$ ipython --no-banner

In [1]: import numpy as np

In [2]: np.set_printoptions(precision=3, suppress=True, linewidth=140)

In [3]: def rd(a):
   ...:     return np.round(a, 3) + 0
   ...: 

In [4]: B = np.array([[3, 1], [2, 2]])

In [5]: W2 = np.array([[0, 3, 3], [2, 0, 2], [0, 2, 0]])

In [6]: mat = np.kron(B, W2)

In [7]: print(mat)
[[0 9 9 0 3 3]
 [6 0 6 2 0 2]
 [0 6 0 0 2 0]
 [0 6 6 0 6 6]
 [4 0 4 4 0 4]
 [0 4 0 0 4 0]]

In [8]: r0 = np.array([-2, 2, -1])

In [9]: print(np.array([np.convolve(row, r0, "same") for row in mat]))
[[-18   0   9 -15   0   3]
 [ 12 -18   8  -2  -6   4]
 [-12  12  -6  -4   4  -2]
 [-12   0   6 -18   0   6]
 [  8 -12   0   4 -12   8]
 [ -8   8  -4  -8   8  -4]]

In [10]: print(np.cross(mat[1, :3], mat[0, :3]))
[-54 -54  54]

In [11]: print(np.correlate(mat[1], mat[0], "full"))
[18 18 18 78 60 60 78 18 18 18  0]

In [12]: print(np.polyval(r0, mat[1]))
[-61  -1 -61  -5  -1  -5]

In [13]: print(np.convolve(mat[1], r0))
[-12  12 -18   8  -2  -6   4  -2]

In [14]: rng = np.random.default_rng(372369)

In [15]: labels = rng.permutation(6)

In [16]: print(labels)
[0 2 1 4 5 3]

In [17]: B = mat[labels][:, labels]

In [18]: print(np.diag(B))
[0 0 0 0 0 0]

In [19]: q, vecs = np.linalg.qr(mat[:, :5])[0], np.linalg.qr(mat[:, 5:])[0]

In [20]: sig = np.linalg.svd(q.T @ vecs, compute_uv=False)

In [21]: print(rd(np.linalg.norm(q @ q.T - vecs @ vecs.T, 2)))
1.0

In [22]: print(rd(np.degrees(np.arccos(sig.clip(0, 1)))))
[13.237]

In [23]: x = np.array([1, 2, 0, 1, 2, 2])

In [24]: target = mat @ x

In [25]: b, lr = np.zeros(6), 1 / np.linalg.norm(mat, 2) ** 2

In [26]: for i in range(40):
    ...:     b -= lr * mat.T @ (mat @ b - target)
    ...:     if i % 10 == 0: print(i, round(np.linalg.norm(mat @ b - target), 3))
    ...: 
0 10.231
10 6.018
20 3.695
30 2.329

In [27]: print(rd(np.linalg.cond(mat)))
20.466

In [28]: t3 = np.stack([mat, -2 * mat, mat[::-1]])

In [29]: print(np.linalg.matrix_rank(t3))
[6 6 6]

In [30]: print(t3.shape)
(3, 6, 6)

In [31]: print(np.einsum("bij,cij->bc", t3, t3))
[[  540 -1080   320]
 [-1080  2160  -640]
 [  320  -640   540]]

In [32]: print(t3.sum(axis=0))
[[ 0 -5 -9  0  1 -3]
 [-2  0 -2  2  0  2]
 [ 0  0  6  0  4  6]
 [ 0  0 -6  0 -4 -6]
 [ 2  0  2 -2  0 -2]
 [ 0  5  9  0 -1  3]]

In [33]: arr = np.load("case9.npy")

In [34]: print(arr)
[[-1.334 -1.864 -1.935]
 [-1.928  1.651 -1.599]
 [-1.008 -2.584  1.142]
 [ 1.096 -0.557 -2.737]
 [ 2.101 -0.13  -2.137]
 [ 1.914  0.803  2.166]
 [ 1.295 -0.812 -2.581]
 [ 1.456 -1.85  -1.86 ]
 [-0.806 -2.843  0.521]
 [ 0.19  -1.189  2.748]
 [-2.984 -0.303  0.081]
 [ 0.876 -0.574 -2.811]
 [-2.    -2.233 -0.127]]

In [35]: x = np.array([-5, -1, -4])

In [36]: print(np.linalg.norm(arr @ x) <= np.linalg.norm(arr, 2) * np.linalg.norm(x) + 1e-9)
True

In [37]: print(np.sign((arr @ x).round(6)))
[ 1.  1.  1.  1. -1. -1.  1.  1.  1. -1.  1.  1.  1.]

In [38]: print((arr @ x).argmax())
0

In [39]: print(arr @ np.eye(3)[0])
[-1.334 -1.928 -1.008  1.096  2.101  1.914  1.295  1.456 -0.806  0.19  -2.984  0.876 -2.   ]

In [40]: data = np.load("layer18.npy")

In [41]: print(data)
[[9.11  0.006 9.173]
 [0.055 0.143 0.254]]

In [42]: r0 = np.array([0, 0])

In [43]: print(np.polyval(r0, data[1]))
[0. 0. 0.]

In [44]: Uu, sig = np.linalg.svd(data)
Traceback (most recent call last):
  Cell In[44], line 1
    Uu, sig = np.linalg.svd(data)
ValueError: too many values to unpack (expected 2)


In [45]: Uu, sig, Vt = np.linalg.svd(data, full_matrices=False)

In [46]: print(rd(sig))
[12.93  0.2 ]

In [47]: print(np.abs(Uu[:, 0]).round(6).argmax())
0

In [48]: print(Uu.shape, sig.shape, Vt.shape)
(2, 2) (2,) (2, 3)

In [49]: print(rd(np.cumsum(sig ** 2) / np.sum(sig ** 2)))
[1. 1.]

In [50]: print(rd(Uu.T @ data @ Vt.T))
[[12.93  0.  ]
 [ 0.    0.2 ]]

In [51]: def softmax(z):
    ...:     e = np.exp(z - z.max(axis=-1, keepdims=True))
    ...:     return e / e.sum(axis=-1, keepdims=True)
    ...: 

In [52]: print(rd(softmax(data[1])))
[0.302 0.33  0.368]

In [53]: S = data @ data.T / np.sqrt(3)

In [54]: print(softmax(S).round(6).argmax(axis=1))
[0 0]

In [55]: print(rd(softmax(S + np.triu(np.full(S.shape, -np.inf), 1))))
[[1.   0.  ]
 [0.83 0.17]]

In [56]: Uu, sig, Vt = np.linalg.svd(data)

In [57]: print(rd(sig))
[12.93  0.2 ]

In [58]: print(np.argmax(sig[:-1] / (sig[1:] + 1e-6)) + 1)
1

In [59]: B = Uu[:, :1] @ np.diag(sig[:1]) @ Vt[:1]

In [60]: print(rd(np.linalg.norm(data - B, 2)), rd(sig[1]))
0.2 0.2

In [61]: print(rd(B))
[[9.108 0.008 9.175]
 [0.154 0.    0.155]]

In [62]: print(np.linalg.matrix_rank(B))
1

In [63]: x = np.array([-1, 3, 3])

In [64]: print(rd(data * x))
[[-9.11   0.018 27.519]
 [-0.055  0.429  0.762]]

In [65]: print(data @ x)
[18.427  1.136]

In [66]: print(data @ np.eye(3)[2])
[9.173 0.254]

In [67]: print((data @ x).argmax())
0

In [68]: print(np.linalg.norm(data @ x) <= np.linalg.norm(data, 2) * np.linalg.norm(x) + 1e-9)
True

In [69]: E = np.load("arr.npy")

In [70]: print(E)
[[2 2 1 0]
 [2 2 2 1]
 [1 2 2 2]
 [0 1 2 2]]

In [71]: # symmetric

In [72]: print(np.einsum("ij,ji->", E, E))
44

In [73]: print(rd(np.linalg.eigvals(E).sum().real))
8.0

In [74]: print(rd(np.poly(E)))
[ 1. -8. 10.  8.  1.]

In [75]: print(np.kron(np.eye(2, dtype=int), E))
[[2 2 1 0 0 0 0 0]
 [2 2 2 1 0 0 0 0]
 [1 2 2 2 0 0 0 0]
 [0 1 2 2 0 0 0 0]
 [0 0 0 0 2 2 1 0]
 [0 0 0 0 2 2 2 1]
 [0 0 0 0 1 2 2 2]
 [0 0 0 0 0 1 2 2]]

In [76]: print(rd(np.linalg.det(2 * E)), rd(np.linalg.det(E)))
16.0 1.0

In [77]: P = np.triu(np.array([[-1, 0, -2, -1], [2, 3, 2, 2], [-2, -3, 2, -1], [0, -1, 1, 3]]), 1) + np.eye(4)

In [78]: B = P @ E @ np.linalg.inv(P)

In [79]: print(B)
[[ 0. -3.  1.  1.]
 [ 4.  8.  2. -1.]
 [ 1.  1.  0. -1.]
 [ 0.  1.  0.  0.]]

In [80]: print(P @ E - E @ P)
[[-2. -5. -6. -7.]
 [ 2.  6.  8.  8.]
 [ 0. -1. -4. -3.]
 [ 0.  0. -2.  0.]]

In [81]: print(np.trace(B), np.trace(E))
8.0 8

In [82]: print(np.linalg.matrix_rank(B))
4

In [83]: ev, vecs = np.linalg.eig(B)

In [84]: print(rd(np.sort(np.linalg.eigvals(B @ B))))
[ 0.026  0.172  5.828 37.974]

In [85]: print(rd(B @ vecs[:, 0] - ev[0] * vecs[:, 0]))
[0. 0. 0. 0.]

In [86]: print(rd(np.sort(np.linalg.eigvals(np.linalg.inv(B)))))
[-6.162 -2.414  0.162  0.414]

In [87]: print(rd(np.sort(np.linalg.eigvals(B.T))))
[-0.414 -0.162  2.414  6.162]

In [88]: ev, vecs = np.linalg.eig(E)

In [89]: print(rd(np.sort(np.linalg.eigvals(E.T))))
[-0.414 -0.162  2.414  6.162]

In [90]: print(rd(np.prod(ev)))
1.0

In [91]: print(rd(np.sort(np.linalg.eigvals(E @ E))))
[ 0.026  0.172  5.828 37.974]

In [92]: print(rd(np.sort(np.linalg.eigvals(np.linalg.inv(E)))))
[-6.162 -2.414  0.162  0.414]

In [93]: ev, vecs = np.linalg.eigvalsh(E)
Traceback (most recent call last):
  Cell In[93], line 1
    ev, vecs = np.linalg.eigvalsh(E)
ValueError: too many values to unpack (expected 2)


In [94]: ev, vecs = np.linalg.eigh(E)

In [95]: print(ev.sum(), np.trace(E))
8.0 8

In [96]: print(rd(np.abs(vecs[:, -1])))
[0.413 0.574 0.574 0.413]

In [97]: print(rd(vecs.T @ E @ vecs))
[[-0.414  0.     0.     0.   ]
 [ 0.    -0.162  0.     0.   ]
 [ 0.     0.     2.414  0.   ]
 [ 0.     0.     0.     6.162]]

In [98]: print(rd(np.linalg.svd(E, compute_uv=False)))
[6.162 2.414 0.414 0.162]

In [99]: print(rd(np.linalg.eigvalsh(E + 4 * np.eye(4))))
[ 3.586  3.838  6.414 10.162]

In [100]: m1 = np.load("dump.npy")

In [101]: print(m1)
[[0 1]
 [1 0]]

In [102]: # a transition matrix

In [103]: ev, vecs = np.linalg.eigh(m1)

In [104]: x = np.array([-2, 0])

In [105]: print((np.sign(vecs[:, -1].round(6)) == np.sign(vecs[0, -1].round(6))).astype(int))
[1 1]

In [106]: print(x @ m1 @ x)
0

In [107]: q, vecs = np.linalg.qr(E[:, :1])[0], np.linalg.qr(E[:, 1:])[0]

In [108]: sig = np.linalg.svd(q.T @ vecs, compute_uv=False)

In [109]: print(rd(sig))
[0.996]

In [110]: K = np.loadtxt("w.csv", delimiter=",")

In [111]: print(K)
[[ 0. -2.  3.]
 [ 0.  0.  4.]
 [ 0.  0.  0.]]

In [112]: B = np.array([[0, 0, 2], [1, 2, 0], [0, 0, 2]])

In [113]: print(np.linalg.matrix_rank(K @ B))
2

In [114]: print(np.einsum("ik,kj->ji", K, B))
[[-2.  0.  0.]
 [-4.  0.  0.]
 [ 6.  8.  0.]]

In [115]: print(np.vstack([K, B.T]).shape)
(6, 3)

In [116]: print(K @ B)
[[-2. -4.  6.]
 [ 0.  0.  8.]
 [ 0.  0.  0.]]

In [117]: x = np.array([0, -2, -1])

In [118]: print(np.linalg.norm(K @ x) <= np.linalg.norm(K, 2) * np.linalg.norm(x) + 1e-9)
True

In [119]: print(np.sign((K @ x).round(6)))
[ 1. -1.  0.]

In [120]: print(K @ np.ones(3))
[1. 4. 0.]

In [121]: print(K * x)
[[ 0.  4. -3.]
 [ 0. -0. -4.]
 [ 0. -0. -0.]]

In [122]: print((K * x).sum(axis=1))
[ 1. -4.  0.]

In [123]: print(np.unique(K.round(6), axis=0).shape)
(3, 3)

In [124]: print(np.allclose(K[:-1].T @ np.linalg.lstsq(K[:-1].T, K[-1])[0], K[-1]))
True

In [125]: W0 = np.load("mat.npy")

In [126]: print(W0)
[[ -4.186  10.92   -0.888]
 [  1.67   11.766   0.326]
 [  4.993   9.724  -1.005]
 [  1.786 -27.968   1.346]
 [ -4.434  44.843   0.182]
 [  4.076   4.164  -0.049]
 [ -1.93   -6.871   0.948]
 [  2.667   3.83    0.792]
 [ -1.174 -26.265  -0.213]
 [  8.118 -26.248   0.805]
 [  4.425   5.706   0.101]
 [ -4.123  -8.18   -1.181]
 [  4.656 -13.342  -0.151]
 [ -7.307   0.528  -1.164]]

In [127]: x = np.array([-1, 7, -5])

In [128]: target = W0 @ x

In [129]: print(rd(np.linalg.lstsq(W0, target)[0]))
[-1.  7. -5.]

In [130]: print(rd(np.linalg.solve(W0.T @ W0, W0.T @ target)))
[-1.  7. -5.]

In [131]: try:
     ...:     np.linalg.solve(W0, target)
     ...: except np.linalg.LinAlgError as e:
     ...:     print("failed:", e)
     ...: 
failed: Last 2 dimensions of the array must be square

In [132]: target = target + 0.02 * rng.normal(size=14)

In [133]: print(rd(target))
[  85.047   79.049   68.097 -204.278  317.44    25.324  -50.913   20.198 -181.632 -195.855   35.023  -47.216  -97.289   16.826]

In [134]: b, *_ = np.linalg.lstsq(W0, target)

In [135]: print(rd(np.linalg.norm(target - W0 @ b)))
0.046

In [136]: print([round(float(np.linalg.norm(np.linalg.solve(W0.T @ W0 + lam * np.eye(3), W0.T @ target))), 2) for lam in (0, 1, 10, 100)])
[8.66, 8.33, 7.41, 7.0]

In [137]: print(b.round())
[-1.  7. -5.]

In [138]: print(rd(W0.T @ (target - W0 @ b)))
[0. 0. 0.]

In [139]: print(rd(b))
[-0.999  7.    -4.997]
